>>> import numpy as np
>>> from numpy import linalg as LA
>>> np.set_printoptions(suppress=True, linewidth=160)
>>> m1 = np.load("block13.npy")
>>> m1.round(3)
array([[-2.223,  3.118, -2.026,  2.496],
       [ 2.   , -1.076, -4.429, -0.47 ],
       [ 0.222,  3.118, -0.244, -3.895],
       [ 4.001,  2.097,  1.102,  1.838]])
>>> q, R = LA.qr(m1)
>>> np.round(q.T @ q, 3) + 0
array([[1., 0., 0., 0.],
       [0., 1., 0., 0.],
       [0., 0., 1., 0.],
       [0., 0., 0., 1.]])
>>> np.round(q @ R, 3)
array([[-2.223,  3.118, -2.026,  2.496],
       [ 2.   , -1.076, -4.429, -0.47 ],
       [ 0.222,  3.118, -0.244, -3.895],
       [ 4.001,  2.097,  1.102,  1.838]])
>>> r0, g = m1[3], m1[0]
>>> round(r0 @ g, 3)
np.float64(-0.0)
>>> pr = (r0 @ g) / (r0 @ r0) * r0
>>> np.round(g - pr, 3)
array([-2.223,  3.118, -2.026,  2.496])
>>> round(float((g - pr) @ r0), 3)
-0.0
>>> np.round(LA.norm(r0 + g) ** 2 + LA.norm(r0 - g) ** 2, 3)
np.float64(100.0)
>>> out = LA.inv(m1)
>>> np.allclose(out, m1.T)
False
>>> np.round(LA.inv(out), 3)
array([[-2.223,  3.118, -2.026,  2.496],
       [ 2.   , -1.076, -4.429, -0.47 ],
       [ 0.222,  3.118, -0.244, -3.895],
       [ 4.001,  2.097,  1.102,  1.838]])
>>> round(LA.cond(m1), 3)
np.float64(1.0)
>>> feats = np.load("dump.npy")
>>> feats
array([[-18,   0,   6,   0],
       [-12, -27,   4,   9],
       [ 12,   0, -18,   0],
       [  8,  18, -12, -27]])
>>> r0, g = feats[1], feats[3]
>>> r0 @ g
np.int64(-873)
>>> pr = (r0 @ g) / (r0 @ r0) * r0
>>> round(float(LA.norm(r0 + g) ** 2 + LA.norm(r0 - g) ** 2), 3)
4462.0
>>> np.round(g - pr, 3)
array([ -2.8,  -6.3,  -8.4, -18.9])
>>> np.outer(r0, g)
array([[ -96, -216,  144,  324],
       [-216, -486,  324,  729],
       [  32,   72,  -48, -108],
       [  72,  162, -108, -243]])
>>> out = feats[0, 0] * feats[1:] - np.outer(feats[1:, 0], feats[0])
>>> out
array([[   0,  486,    0, -162],
       [   0,    0,  252,    0],
       [   0, -324,  168,  486]])
>>> np.flatnonzero(~out.round(6).any(axis=1))
array([], dtype=int64)
